% ipython --no-banner

In [1]: import numpy as np

In [2]: np.set_printoptions(precision=2, suppress=True, linewidth=140, sign=" ")

In [3]: m1 = np.load("block3.npy")

In [4]: m1
Out[4]: 
array([[-1.53, -6.47,  9.  ],
       [ 1.11, -9.11,  9.  ],
       [-3.12, -4.88,  9.  ],
       [-1.67, -6.33,  9.  ],
       [-3.17, -4.83,  9.  ],
       [-0.53, -7.47,  9.  ],
       [-5.93, -2.07,  9.  ],
       [-1.55, -6.45,  9.  ],
       [-1.5 , -6.5 ,  9.  ],
       [-3.45, -4.55,  9.  ],
       [-5.41, -2.59,  9.  ],
       [-2.53, -5.47,  9.  ],
       [-3.69, -4.31,  9.  ],
       [-4.41, -3.59,  9.  ],
       [-4.1 , -3.9 ,  9.  ],
       [-3.11, -4.89,  9.  ],
       [-2.43, -5.57,  9.  ],
       [-0.3 , -7.7 ,  9.  ]])

In [5]: U, sigma, Vh = np.linalg.svd(m1, full_matrices=False)

In [6]: sigma.round(2) + 0
Out[6]: array([ 45.88,  10.3 ,   0.  ])

In [7]: np.abs(U[:, 0]).round(6).argmax()
Out[7]: np.int64(1)

In [8]: np.abs(Vh[0])
Out[8]: array([ 0.24,  0.5 ,  0.83])

In [9]: np.round(Vh @ Vh.T, 2) + 0
Out[9]: 
array([[ 1.,  0.,  0.],
       [ 0.,  1.,  0.],
       [ 0.,  0.,  1.]])

In [10]: np.linalg.matrix_rank(m1, rtol=0.1)
Out[10]: np.int64(2)

In [11]: [round(float(x), 2) for x in np.linalg.svd(m1, compute_uv=False)[:3]]
Out[11]: [45.88, 10.3, 0.0]

In [12]: U, sigma, Vh = np.linalg.svd(m1)

In [13]: sigma.round(2) + 0
Out[13]: array([ 45.88,  10.3 ,   0.  ])

In [14]: other = U[:, :2] @ np.diag(sigma[:2]) @ Vh[:2]

In [15]: round(np.abs(m1 - other).max(), 2)
Out[15]: np.float64(0.0)

In [16]: round(np.linalg.norm(m1 - other, 2), 2), round(float(sigma[2]), 2)
Out[16]: (np.float64(0.0), 0.0)

In [17]: other
Out[17]: 
array([[-1.53, -6.47,  9.  ],
       [ 1.11, -9.11,  9.  ],
       [-3.12, -4.88,  9.  ],
       [-1.67, -6.33,  9.  ],
       [-3.17, -4.83,  9.  ],
       [-0.53, -7.47,  9.  ],
       [-5.93, -2.07,  9.  ],
       [-1.55, -6.45,  9.  ],
       [-1.5 , -6.5 ,  9.  ],
       [-3.45, -4.55,  9.  ],
       [-5.41, -2.59,  9.  ],
       [-2.53, -5.47,  9.  ],
       [-3.69, -4.31,  9.  ],
       [-4.41, -3.59,  9.  ],
       [-4.1 , -3.9 ,  9.  ],
       [-3.11, -4.89,  9.  ],
       [-2.43, -5.57,  9.  ],
       [-0.3 , -7.7 ,  9.  ]])

In [18]: np.linalg.matrix_rank(m1, rtol=0.05)
Out[18]: np.int64(2)

In [19]: vec = np.array([-5, 3, -1])

In [20]: a = np.maximum(m1 @ vec, 0)

In [21]: np.maximum(m1 @ (3 * vec), 0)
Out[21]: 
array([  0.  ,   0.  ,   0.  ,   0.  ,   0.  ,   0.  ,  43.32,   0.  ,   0.  ,   0.  ,  30.84,   0.  ,   0.  ,   6.84,   0.  ,   0.  ,
         0.  ,   0.  ])

In [22]: m1 * (a > 1e-9)[:, None]
Out[22]: 
array([[-0.  , -0.  ,  0.  ],
       [ 0.  , -0.  ,  0.  ],
       [-0.  , -0.  ,  0.  ],
       [-0.  , -0.  ,  0.  ],
       [-0.  , -0.  ,  0.  ],
       [-0.  , -0.  ,  0.  ],
       [-5.93, -2.07,  9.  ],
       [-0.  , -0.  ,  0.  ],
       [-0.  , -0.  ,  0.  ],
       [-0.  , -0.  ,  0.  ],
       [-5.41, -2.59,  9.  ],
       [-0.  , -0.  ,  0.  ],
       [-0.  , -0.  ,  0.  ],
       [-4.41, -3.59,  9.  ],
       [-0.  , -0.  ,  0.  ],
       [-0.  , -0.  ,  0.  ],
       [-0.  , -0.  ,  0.  ],
       [-0.  , -0.  ,  0.  ]])

In [23]: W1 = np.array([[4, 6, 0], [1, 7, 7], [2, 2, 6]])

In [24]: c = np.array([0, -2, -1])

In [25]: hid = np.maximum(m1 @ W1 + c, 0)

In [26]: np.linalg.matrix_rank(hid)
Out[26]: np.int64(2)

In [27]: cent = np.array([[-1, -2, 0], [-1, 3, 0], [-1, -2, 2]])

In [28]: W1 @ cent
Out[28]: 
array([[-10,  10,   0],
       [-15,   5,  14],
       [-10, -10,  12]])

In [29]: rng = np.random.default_rng(53)

In [30]: z = rng.integers(0, 2, 3)

In [31]: F = np.array([[0, 2, 0], [0, -1, -2], [1, 2, -2]]) * (z[:, None] == z)

In [32]: F
Out[32]: 
array([[ 0,  0,  0],
       [ 0, -1,  0],
       [ 1,  0, -2]])

In [33]: [round(float(x), 2) for x in np.linalg.svd(F, compute_uv=False)[:3]]
Out[33]: [2.24, 1.0, 0.0]

In [34]: np.round(np.linalg.norm(F, 2) / np.linalg.norm(F), 2)
Out[34]: np.float64(0.91)

In [35]: np.argsort(-np.linalg.norm(F, axis=0).round(6), kind="stable")[:3]
Out[35]: array([ 2,  0,  1])

In [36]: other = np.array([[1, 8, -1], [1, 2, -1]])

In [37]: cent = np.kron(other, F)

In [38]: cent
Out[38]: 
array([[  0,   0,   0,   0,   0,   0,   0,   0,   0],
       [  0,  -1,   0,   0,  -8,   0,   0,   1,   0],
       [  1,   0,  -2,   8,   0, -16,  -1,   0,   2],
       [  0,   0,   0,   0,   0,   0,   0,   0,   0],
       [  0,  -1,   0,   0,  -2,   0,   0,   1,   0],
       [  1,   0,  -2,   2,   0,  -4,  -1,   0,   2]])

In [39]: np.linalg.matrix_rank(cent)
Out[39]: np.int64(4)

In [40]: np.linalg.matrix_rank(cent, rtol=0.1)
Out[40]: np.int64(3)

In [41]: rank = np.linalg.matrix_rank(F)

In [42]: rank
Out[42]: np.int64(2)

In [43]: N = np.linalg.svd(F)[2][rank:].T

In [44]: N.shape
Out[44]: (3, 1)

In [45]: [int(np.linalg.matrix_rank(F[:, :j + 1])) for j in range(3)]
Out[45]: [1, 2, 2]

In [46]: F @ N
Out[46]: 
array([[ 0.],
       [ 0.],
       [ 0.]])

In [47]: N[:, 0] / N[np.abs(N[:, 0]).round(6).argmax(), 0]
Out[47]: array([ 1. ,  0. ,  0.5])

In [48]: (np.linalg.matrix_power((F != 0) + (F.T != 0) + np.eye(3), 3) > 0).astype(int)
Out[48]: 
array([[ 1,  0,  1],
       [ 0,  1,  0],
       [ 1,  0,  1]])

In [49]: np.flatnonzero(np.linalg.matrix_power((F != 0) + (F.T != 0) + np.eye(3), 3)[1])
Out[49]: array([ 1])

In [50]: round(float(np.linalg.det(F)), 2)
Out[50]: 0.0

In [51]: F @ F
Out[51]: 
array([[ 0,  0,  0],
       [ 0,  1,  0],
       [-2,  0,  4]])

In [52]: A = np.array([[0.25, 0.25, 0.38, 0.12],
    ...:     [0.43, 0.29, 0.14, 0.14],
    ...:     [0.08, 0.25, 0.5, 0.17],
    ...:     [0.29, 0.14, 0.14, 0.43]])

In [53]: np.round(np.linalg.norm(m1), 2)
Out[53]: np.float64(47.03)

In [54]: m1.shape
Out[54]: (18, 3)

In [55]: m1.sum(axis=0)
Out[55]: array([-47.32, -96.68, 162.  ])

In [56]: m1.mean(axis=0)
Out[56]: array([-2.63, -5.37,  9.  ])

In [57]: np.unravel_index(np.abs(m1).argmax(), m1.shape)
Out[57]: (np.int64(1), np.int64(1))

In [58]: m1.sum(axis=1)
Out[58]: array([ 1.,  1.,  1.,  1.,  1.,  1.,  1.,  1.,  1.,  1.,  1.,  1.,  1.,  1.,  1.,  1.,  1.,  1.])

In [59]: np.zeros(18, 3)
TypeError: Cannot interpret '3' as a data type


In [60]: np.linalg.matrix_power(A, 100)
Out[60]: 
array([[ 0.25,  0.24,  0.31,  0.2 ],
       [ 0.25,  0.24,  0.31,  0.2 ],
       [ 0.25,  0.24,  0.31,  0.2 ],
       [ 0.25,  0.24,  0.31,  0.2 ]])

In [61]: np.linalg.matrix_power(A, 2)
Out[61]: 
array([[ 0.24,  0.25,  0.34,  0.18],
       [ 0.28,  0.25,  0.29,  0.18],
       [ 0.22,  0.24,  0.34,  0.2 ],
       [ 0.27,  0.21,  0.26,  0.26]])

In [62]: p = np.eye(4)[3]

In [63]: for _ in range(5):
    ...:     p = p @ A
    ...:     print(p.round(2))
    ...: 
[ 0.29  0.14  0.14  0.43]
[ 0.27  0.21  0.26  0.26]
[ 0.25  0.23  0.3   0.22]
[ 0.25  0.24  0.31  0.21]
[ 0.25  0.24  0.31  0.2 ]

In [64]: other = np.array([[-9, 3], [-8, -8]])

In [65]: cent = np.kron(other, A)

In [66]: round(np.linalg.norm(cent, 2), 2), np.round(np.linalg.norm(other, 2) * np.linalg.norm(A, 2), 2)
Out[66]: (np.float64(12.76), np.float64(12.76))
